% ipython --no-banner

In [1]: import numpy as np

In [2]: import numpy.linalg as la

In [3]: np.set_printoptions(precision=2, suppress=True, linewidth=100)

In [4]: A = np.array([[4, 4, 4, 5],
   ...:     [5, 1, 0, 1],
   ...:     [2, 3, 3, 3],
   ...:     [4, 2, 2, 2],
   ...:     [1, 1, 2, 0],
   ...:     [5, 4, 0, 4],
   ...:     [1, 5, 5, 1]])

In [5]: A[3] = A[5]

In [6]: print(A)
[[4 4 4 5]
 [5 1 0 1]
 [2 3 3 3]
 [5 4 0 4]
 [1 1 2 0]
 [5 4 0 4]
 [1 5 5 1]]

In [7]: hat = A @ la.solve(A.T @ A, A.T)

In [8]: np.allclose(hat @ hat, hat)
Out[8]: True

In [9]: np.diag(hat)
Out[9]: array([0.75, 0.88, 0.26, 0.48, 0.23, 0.48, 0.93])

In [10]: print(np.round(hat @ A[:, 3], 2) + 0)
[5. 1. 3. 4. 0. 4. 1.]

In [11]: round(np.trace(hat), 2)
Out[11]: np.float64(4.0)

In [12]: hat
Out[12]: 
array([[ 0.75,  0.02,  0.42,  0.01,  0.09,  0.01, -0.08],
       [ 0.02,  0.88, -0.1 ,  0.05,  0.29,  0.05, -0.07],
       [ 0.42, -0.1 ,  0.26,  0.02,  0.04,  0.02,  0.09],
       [ 0.01,  0.05,  0.02,  0.48, -0.13,  0.48,  0.04],
       [ 0.09,  0.29,  0.04, -0.13,  0.23, -0.13,  0.21],
       [ 0.01,  0.05,  0.02,  0.48, -0.13,  0.48,  0.04],
       [-0.08, -0.07,  0.09,  0.04,  0.21,  0.04,  0.93]])

In [13]: M = np.load("a.npy")

In [14]: print(M)
[[0 1 3 1 2 2]
 [0 0 2 0 1 1]
 [1 3 3 3 2 1]
 [0 1 1 3 2 0]
 [1 0 2 2 0 2]]

In [15]: vec = np.array([0, 3, 0, 2, 0, 2])

In [16]: h1 = np.maximum(M @ vec, 0)

In [17]: np.maximum(M @ vec, 0) - np.maximum(-M @ vec, 0)
Out[17]: array([ 9,  2, 17,  9,  8])

In [18]: M.T @ h1
Out[18]: array([ 25,  69, 107, 103,  72,  53])

In [19]: np.tanh(M @ vec)
Out[19]: array([1.  , 0.96, 1.  , 1.  , 1.  ])

In [20]: vec = np.array([-7, -4, -1, 2, -1, -1])

In [21]: print(np.sign((M @ vec).round(6)))
[-1 -1 -1 -1 -1]

In [22]: print((M * vec).sum(axis=1))
[ -9  -4 -19  -1  -7]

In [23]: M * vec
Out[23]: 
array([[  0,  -4,  -3,   2,  -2,  -2],
       [  0,   0,  -2,   0,  -1,  -1],
       [ -7, -12,  -3,   6,  -2,  -1],
       [  0,  -4,  -1,   6,  -2,   0],
       [ -7,   0,  -2,   4,   0,  -2]])

In [24]: print(M @ np.ones(6))
[ 9.  4. 13.  7.  7.]

In [25]: print(M @ (2 * vec))
[-18  -8 -38  -2 -14]

In [26]: E = np.load("out3.npy")

In [27]: print(E)
[[2 0 0 0 0 0 0]
 [7 1 0 0 0 0 0]
 [0 2 1 0 0 0 0]
 [9 2 3 5 0 0 0]
 [0 3 8 8 7 0 0]
 [6 1 3 1 8 1 0]
 [2 2 7 7 5 3 3]]

In [28]: rng = np.random.default_rng(94)

In [29]: other = E + rng.integers(-2, 3, (7, 5)) @ rng.integers(-2, 3, (5, 7))

In [30]: other
Out[30]: 
array([[  3,  -1,   0,  -5,   4,  12,   0],
       [  3,   5,  -2,   5,  -7,  -8,  -2],
       [ -7,   6,  -6,  -9,  -2,   0,   2],
       [  9,   3,   5,   9,  -1, -14,  -4],
       [ -2,   3,   4,   0,   9,   4,   5],
       [  3,   3,  -2,  -1,   5,  -3,   7],
       [  5,   2,  10,   7,  10,  -1,   0]])

In [31]: print(np.abs(other - E).sum(axis=1))
[23 32 31 26 25 26 18]

In [32]: la.matrix_rank(other - E, tol=1e-8)
Out[32]: np.int64(5)

In [33]: other - E
Out[33]: 
array([[  1,  -1,   0,  -5,   4,  12,   0],
       [ -4,   4,  -2,   5,  -7,  -8,  -2],
       [ -7,   4,  -7,  -9,  -2,   0,   2],
       [  0,   1,   2,   4,  -1, -14,  -4],
       [ -2,   0,  -4,  -8,   2,   4,   5],
       [ -3,   2,  -5,  -2,  -3,  -4,   7],
       [  3,   0,   3,   0,   5,  -4,  -3]])

In [34]: np.round(la.svd(other - E, compute_uv=False), 2) + 0
Out[34]: array([24.92, 18.97,  9.19,  6.83,  1.75,  0.  ,  0.  ])
